$ python3 -q
>>> import numpy as np
>>> np.set_printoptions(precision=2, suppress=True, linewidth=120, legacy="1.25")
>>> def tidy(a):
...     return np.round(a, 2) + 0
... 
>>> u = np.array([3, 1, 0, 3])
>>> g = np.array([1, 4, 2, 0, 2])
>>> m1 = np.outer(u, g)
>>> m1
array([[ 3, 12,  6,  0,  6],
       [ 1,  4,  2,  0,  2],
       [ 0,  0,  0,  0,  0],
       [ 3, 12,  6,  0,  6]])
>>> # rows and columns are dependent
>>> rng = np.random.default_rng(49678)
>>> Y = m1 + rng.integers(-2, 3, (4, 1)) @ rng.integers(-2, 3, (1, 5))
>>> Y
array([[ 5, 12, 10,  0,  2],
       [-1,  4, -2,  0,  6],
       [ 2,  0,  4,  0, -4],
       [ 3, 12,  6,  0,  6]])
>>> np.abs(Y - m1).sum(axis=1)
array([10, 10, 10,  0])
>>> tidy(np.linalg.svd(Y - m1, compute_uv=False))
array([10.39,  0.  ,  0.  ,  0.  ])
>>> rk = np.linalg.matrix_rank(m1)
>>> rk
1
>>> ns = np.linalg.svd(m1)[2][rk:].T
>>> [int(np.linalg.matrix_rank(np.delete(m1, i, axis=0))) for i in range(4)]
[1, 1, 1, 1]
>>> [int(np.linalg.matrix_rank(m1[:, :j + 1])) for j in range(5)]
[1, 1, 1, 1, 1]
>>> np.allclose(m1 @ ns, 0)
True
>>> tidy(m1 @ ns)
array([[0., 0., 0., 0.],
       [0., 0., 0., 0.],
       [0., 0., 0., 0.],
       [0., 0., 0., 0.]])
>>> tidy(ns @ ns.T)
array([[ 0.96, -0.16, -0.08,  0.  , -0.08],
       [-0.16,  0.36, -0.32,  0.  , -0.32],
       [-0.08, -0.32,  0.84,  0.  , -0.16],
       [ 0.  ,  0.  ,  0.  ,  1.  ,  0.  ],
       [-0.08, -0.32, -0.16,  0.  ,  0.84]])
>>> np.linalg.matrix_rank(m1, rtol=0.1)
1
>>> tidy(np.linalg.norm(m1, 2) / np.linalg.norm(m1))
1.0
>>> [round(float(x), 2) for x in np.linalg.svd(m1, compute_uv=False)[:3]]
[21.79, 0.0, 0.0]
>>> arr = np.load("w.npy")
>>> tidy(arr)
array([[ 0.96,  0.06,  0.14,  0.08,  0.1 ],
       [ 0.06,  0.01, -0.01,  0.05,  0.  ],
       [ 0.14, -0.01,  0.18, -0.34,  0.08],
       [ 0.08,  0.05, -0.34,  0.82, -0.15],
       [ 0.1 ,  0.  ,  0.08, -0.15,  0.04]])
>>> tidy(np.linalg.det(arr[::-1]))
0.0
>>> tidy(np.einsum("ij,ji->", arr, arr))
2.0
>>> tidy(np.linalg.eigvals(arr).sum().real)
2.0
